In [1]: import numpy as np

In [2]: np.set_printoptions(precision=1, suppress=True, linewidth=160)

In [3]: other = np.array([[1.0, -1.2], [0.5, 0.2], [0.0, -0.1]])

In [4]: basis = np.array([[0.0, 0.2, -1.8], [-1.4, 0.7, 0.2]])

In [5]: W0 = other @ basis

In [6]: W0.round(1) + 0
Out[6]: 
array([[ 1.7, -0.6, -2. ],
       [-0.3,  0.2, -0.9],
       [ 0.1, -0.1,  0. ]])

In [7]: np.argsort(-np.linalg.norm(W0, axis=0).round(6), kind="stable")[:3]
Out[7]: array([2, 0, 1])

In [8]: np.linalg.cond(W0) > 100
Out[8]: np.True_

In [9]: np.round(np.linalg.norm(W0, 2) / np.linalg.norm(W0), 1)
Out[9]: np.float64(1.0)

In [10]: np.abs(np.diag(np.linalg.qr(W0)[1])) > 1e-9
Out[10]: array([ True,  True, False])

In [11]: try:
    ...:     np.linalg.inv(W0)
    ...: except np.linalg.LinAlgError as e:
    ...:     print(e)
    ...: 
Singular matrix

In [12]: np.round(np.trace(np.linalg.pinv(W0) @ W0), 1)
Out[12]: np.float64(2.0)

In [13]: np.allclose(W0[:-1].T @ np.linalg.lstsq(W0[:-1].T, W0[-1])[0], W0[-1])
Out[13]: True

In [14]: E = np.array([[0.2, -5.3, 3.4],
    ...:     [0.5, -10.9, 3.9],
    ...:     [0.2, 8.4, -1.4],
    ...:     [-0.4, 5.0, 1.3],
    ...:     [0.5, -1.6, 0.5],
    ...:     [-0.1, -6.3, -0.9],
    ...:     [0.0, -2.4, -1.4],
    ...:     [-0.2, 12.9, 0.7],
    ...:     [0.5, 9.5, 0.0],
    ...:     [0.6, -1.5, 2.4],
    ...:     [0.2, 17.4, 2.3],
    ...:     [0.3, 2.0, -1.2],
    ...:     [-0.6, -11.8, -1.3],
    ...:     [-0.9, 8.2, 0.4],
    ...:     [-0.7, 8.3, -0.4],
    ...:     [-0.1, 0.9, 0.0],
    ...:     [0.0, -1.8, -2.8],
    ...:     [0.1, -5.7, 0.3],
    ...:     [-0.5, -9.8, 1.9],
    ...:     [-0.2, 5.1, -2.8]])

In [15]: # column 1 dominates

In [16]: Xs = E - E.mean(axis=0)

In [17]: left, s, vt = np.linalg.svd(Xs, full_matrices=False)

In [18]: np.abs(vt[0]).argmax()
Out[18]: np.int64(1)

In [19]: np.linalg.matrix_rank(Xs)
Out[19]: np.int64(3)

In [20]: np.searchsorted(np.cumsum(s ** 2) / (s ** 2).sum(), 0.9) + 1
Out[20]: np.int64(1)

In [21]: np.round(np.abs(vt[-1]), 1) + 0
Out[21]: array([1. , 0. , 0.1])

In [22]: np.round(vt[0] * np.sign(vt[0, np.abs(vt[0]).argmax()]), 1) + 0
Out[22]: array([0., 1., 0.])

In [23]: s
Out[23]: array([35.6,  8.1,  1.8])

In [24]: th = np.radians(15)

In [25]: R = np.eye(3)

In [26]: R[0, 0] = R[1, 1] = np.cos(th)

In [27]: R[0, 1], R[1, 0] = -np.sin(th), np.sin(th)

In [28]: R
Out[28]: 
array([[ 1. , -0.3,  0. ],
       [ 0.3,  1. ,  0. ],
       [ 0. ,  0. ,  1. ]])

In [29]: other = E @ R.T

In [30]: np.allclose(np.linalg.norm(E, axis=1), np.linalg.norm(other, axis=1))
Out[30]: True

In [31]: np.abs(other - E).max(axis=0)
Out[31]: array([4.5, 0.5, 0. ])

In [32]: np.allclose(E @ E.T, other @ other.T)
Out[32]: True

In [33]: round(R[:, 0] @ R[:, 1], 1)
Out[33]: np.float64(0.0)

In [34]: np.round(R @ R.T, 1) + 0
Out[34]: 
array([[1., 0., 0.],
       [0., 1., 0.],
       [0., 0., 1.]])

In [35]: np.linalg.svd(R, compute_uv=False)
Out[35]: array([1., 1., 1.])

In [36]: A = np.loadtxt("dump.csv", delimiter=",")

In [37]: A
Out[37]: 
array([[1., 0.],
       [0., 1.]])

In [38]: vec = np.ones(2)

In [39]: for _ in range(3):
    ...:     vec = A @ vec
    ...:     vec /= np.linalg.norm(vec)
    ...:     print(round(vec @ A @ vec, 1))
    ...: 
1.0
1.0
1.0

In [40]: round(float(np.linalg.eigvalsh(A)[-1]), 1)
Out[40]: 1.0
